$ python3 -q
>>> import numpy as np
>>> from numpy import linalg as LA
>>> np.set_printoptions(suppress=True, linewidth=200)
>>> def tidy(a):
...     return np.round(a, 2) + 0
... 
>>> data = np.load("block0.npy")
>>> print(data)
[[0 3 2 3]
 [2 1 1 2]
 [2 0 2 3]
 [1 1 0 0]]
>>> Q, vecs = LA.qr(data[:, :2])[0], LA.qr(data[:, 2:])[0]
>>> s = LA.svd(Q.T @ vecs, compute_uv=False)
>>> print(tidy(np.degrees(np.arccos(s.clip(0, 1)))))
[23.2  71.07]
>>> print(tidy(s))
[0.92 0.32]
>>> ang = np.radians(15)
>>> r_ = np.eye(4)
>>> r_[0, 0] = r_[3, 3] = np.cos(ang)
>>> r_[0, 3], r_[3, 0] = -np.sin(ang), np.sin(ang)
>>> print(tidy(r_))
[[ 0.97  0.    0.   -0.26]
 [ 0.    1.    0.    0.  ]
 [ 0.    0.    1.    0.  ]
 [ 0.26  0.    0.    0.97]]
>>> M2 = data @ r_.T
>>> print(np.allclose(LA.norm(data, axis=1), LA.norm(M2, axis=1)))
True
>>> print(tidy(M2))
[[-0.78  3.    2.    2.9 ]
 [ 1.41  1.    1.    2.45]
 [ 1.16  0.    2.    3.42]
 [ 0.97  1.    0.    0.26]]
>>> print(np.allclose(data @ data.T, M2 @ M2.T))
True
>>> print(tidy(LA.svd(data, compute_uv=False)), tidy(LA.svd(M2, compute_uv=False)))
[6.45 2.64 1.53 0.19] [6.45 2.64 1.53 0.19]
>>> vec = np.array([2, -3, -1, 2])
>>> h1 = np.maximum(data @ vec, 0)
>>> print(data.T @ h1)
[24  4 20 32]
>>> print(np.maximum(data @ (3 * vec), 0))
[ 0 12 24  0]
>>> print(np.flatnonzero(h1 > 1e-9))
[1 2]
>>> print(np.maximum(data @ vec, 0) - np.maximum(-data @ vec, 0))
[-5  4  8 -1]
>>> print(data * (h1 > 1e-9)[:, None])
[[0 0 0 0]
 [2 1 1 2]
 [2 0 2 3]
 [0 0 0 0]]
>>> E = np.maximum(np.array([[-3],
...     [-2],
...     [0],
...     [1],
...     [1],
...     [-2],
...     [3],
...     [-2],
...     [0],
...     [-3],
...     [0],
...     [2],
...     [3],
...     [-2],
...     [2],
...     [-3],
...     [2]]) @ np.array([[2, 2, 0, 1]]) + np.array([2, -2, -1, 6]), 0)
>>> print(E)
[[0 0 0 3]
 [0 0 0 4]
 [2 0 0 6]
 [4 0 0 7]
 [4 0 0 7]
 [0 0 0 4]
 [8 4 0 9]
 [0 0 0 4]
 [2 0 0 6]
 [0 0 0 3]
 [2 0 0 6]
 [6 2 0 8]
 [8 4 0 9]
 [0 0 0 4]
 [6 2 0 8]
 [0 0 0 3]
 [6 2 0 8]]
>>> # rows and columns are dependent
>>> print(np.abs(np.diag(LA.qr(E)[1])) > 1e-9)
[ True  True False  True]
>>> print(np.allclose(E[:-1].T @ LA.lstsq(E[:-1].T, E[-1])[0], E[-1]))
True
>>> print(np.unique(E.round(6), axis=0).shape)
(6, 4)
